In [1]: import numpy as np

In [2]: from numpy import linalg as LA

In [3]: np.set_printoptions(precision=1, suppress=True, linewidth=160, legacy="1.25")

In [4]: K = np.load("test19.npy")

In [5]: K
Out[5]: 
array([[-12,  -6,   3,  -6,   6,  -6],
       [  7,   2,  -4,   3,  -2,   1],
       [  7,   2,  -4,   3,  -2,   1]])

In [6]: Uu, sig, Vh = LA.svd(K)

In [7]: evecs = Vh[:(sig > 1e-8).sum()]

In [8]: rng = np.random.default_rng(13)

In [9]: vec = K[2] + 3 * K[1] + rng.integers(2) * np.eye(6)[2]

In [10]: vec
Out[10]: array([ 28.,   8., -15.,  12.,  -8.,   4.])

In [11]: np.round(LA.norm(vec - evecs.T @ evecs @ vec), 1)
Out[11]: 0.7

In [12]: LA.matrix_rank(np.vstack([K, vec]))
Out[12]: 3

In [13]: print(evecs.T @ evecs)
[[ 0.6  0.2 -0.3  0.3 -0.2  0.1]
 [ 0.2  0.2  0.1  0.1 -0.2  0.3]
 [-0.3  0.1  0.5 -0.1 -0.1  0.3]
 [ 0.3  0.1 -0.1  0.1 -0.1  0.1]
 [-0.2 -0.2 -0.1 -0.1  0.2 -0.3]
 [ 0.1  0.3  0.3  0.1 -0.3  0.4]]

In [14]: np.diag(evecs.T @ evecs)
Out[14]: array([0.6, 0.2, 0.5, 0.1, 0.2, 0.4])

In [15]: J = np.array([[-0.4, 3.6, -3.4, 0.1, 0.8],
    ...:     [-2.8, 1.8, -2.6, -2.2, -1.7],
    ...:     [-4.1, 0.3, 0.5, -1.1, 2.6],
    ...:     [-0.1, -3.1, -1.1, -3.5, 1.5],
    ...:     [2.8, -3.1, 2.3, -1.4, -0.5],
    ...:     [2.5, -1.7, 2.8, -0.5, -2.8],
    ...:     [-0.2, -0.4, 1.0, 2.9, -3.9],
    ...:     [0.3, -3.8, -3.1, -0.3, 1.0],
    ...:     [1.2, -2.3, -0.3, 3.6, -2.3],
    ...:     [-2.2, 1.1, 1.7, 4.0, 0.2]])

In [16]: lab = J[:, 2] > np.median(J[:, 2])

In [17]: r0 = J[lab].mean(axis=0) - J[~lab].mean(axis=0)

In [18]: print((((J - J.mean(axis=0)) @ r0 > 0) == lab).mean())
0.8

In [19]: r0.round(1) + 0
Out[19]: array([ 0.1,  0. ,  3.8,  1.2, -0.7])

In [20]: np.argsort(-np.abs(r0).round(6), kind="stable")
Out[20]: array([2, 3, 4, 0, 1])

In [21]: ((J - J.mean(axis=0)) @ r0 > 0).astype(int)
Out[21]: array([0, 0, 0, 0, 1, 1, 1, 0, 1, 1])

In [22]: lab.astype(int)
Out[22]: array([0, 0, 1, 0, 1, 1, 1, 0, 0, 1])

In [23]: gram = np.cov(J, rowvar=False)

In [24]: print(np.argwhere(np.triu(np.abs(np.corrcoef(J.T)) > 0.8, 1)))
[]

In [25]: np.polyfit(J[:, 3], J[:, 4], 1)
Out[25]: array([-0.4, -0.5])

In [26]: LA.eigvalsh(gram)[::-1]
Out[26]: array([10.7,  8.4,  3.5,  2.9,  1.3])

In [27]: np.median(J, axis=0)
Out[27]: array([-0.2, -1.1,  0.1, -0.4, -0.1])

In [28]: P = J @ LA.solve(J.T @ J, J.T)

In [29]: print(P @ J[:, 3])
[ 0.1 -2.2 -1.1 -3.5 -1.4 -0.5  2.9 -0.3  3.6  4. ]

In [30]: np.diag(P)
Out[30]: array([0.5, 0.8, 0.6, 0.4, 0.3, 0.4, 0.5, 0.6, 0.5, 0.5])

In [31]: np.round(LA.eigvalsh(P), 1) + 0
Out[31]: array([0., 0., 0., 0., 0., 1., 1., 1., 1., 1.])

In [32]: Ac = J - J.mean(axis=0)

In [33]: evecs = LA.svd(Ac)[2][:2]

In [34]: A2 = Ac - Ac @ evecs.T @ evecs

In [35]: np.diag(evecs.T @ evecs)
Out[35]: array([0.4, 0.5, 0.2, 0.6, 0.3])

In [36]: np.round(np.cov(Ac @ evecs.T, rowvar=False), 1) + 0
Out[36]: 
array([[10.7,  0. ],
       [ 0. ,  8.4]])

In [37]: A2.std(axis=0)
Out[37]: array([1.1, 1. , 1.5, 1. , 1.3])

In [38]: (Ac @ evecs.T).std(axis=0)
Out[38]: array([3.1, 2.7])

In [39]: A2 = J / LA.norm(J, axis=1, keepdims=True)

In [40]: gram = A2 @ A2.T

In [41]: gram[5].round(1) + 0
Out[41]: array([-0.8, -0.5, -0.6,  0. ,  0.8,  1. ,  0.5, -0.2,  0.4, -0.2])

In [42]: np.argwhere(np.triu(np.abs(gram) > 0.95, 1))
Out[42]: array([], shape=(0, 2), dtype=int64)

In [43]: round(float(np.degrees(np.arccos(np.clip(gram[5, 6], -1, 1)))), 1)
Out[43]: 60.1

In [44]: print(gram.round(1) + 0)
[[ 1.   0.6  0.1 -0.3 -0.8 -0.8 -0.3 -0.1 -0.4  0. ]
 [ 0.6  1.   0.3  0.1 -0.6 -0.5 -0.1  0.  -0.4 -0.2]
 [ 0.1  0.3  1.   0.3 -0.4 -0.6 -0.5  0.  -0.6  0.3]
 [-0.3  0.1  0.3  1.   0.4  0.  -0.6  0.7 -0.3 -0.7]
 [-0.8 -0.6 -0.4  0.4  1.   0.8  0.   0.2  0.2 -0.5]
 [-0.8 -0.5 -0.6  0.   0.8  1.   0.5 -0.2  0.4 -0.2]
 [-0.3 -0.1 -0.5 -0.6  0.   0.5  1.  -0.3  0.8  0.5]
 [-0.1  0.   0.   0.7  0.2 -0.2 -0.3  1.   0.3 -0.4]
 [-0.4 -0.4 -0.6 -0.3  0.2  0.4  0.8  0.3  1.   0.3]
 [ 0.  -0.2  0.3 -0.7 -0.5 -0.2  0.5 -0.4  0.3  1. ]]

In [45]: (np.abs(gram) > 0.9).astype(int)
Out[45]: 
array([[1, 0, 0, 0, 0, 0, 0, 0, 0, 0],
       [0, 1, 0, 0, 0, 0, 0, 0, 0, 0],
       [0, 0, 1, 0, 0, 0, 0, 0, 0, 0],
       [0, 0, 0, 1, 0, 0, 0, 0, 0, 0],
       [0, 0, 0, 0, 1, 0, 0, 0, 0, 0],
       [0, 0, 0, 0, 0, 1, 0, 0, 0, 0],
       [0, 0, 0, 0, 0, 0, 1, 0, 0, 0],
       [0, 0, 0, 0, 0, 0, 0, 1, 0, 0],
       [0, 0, 0, 0, 0, 0, 0, 0, 1, 0],
       [0, 0, 0, 0, 0, 0, 0, 0, 0, 1]])
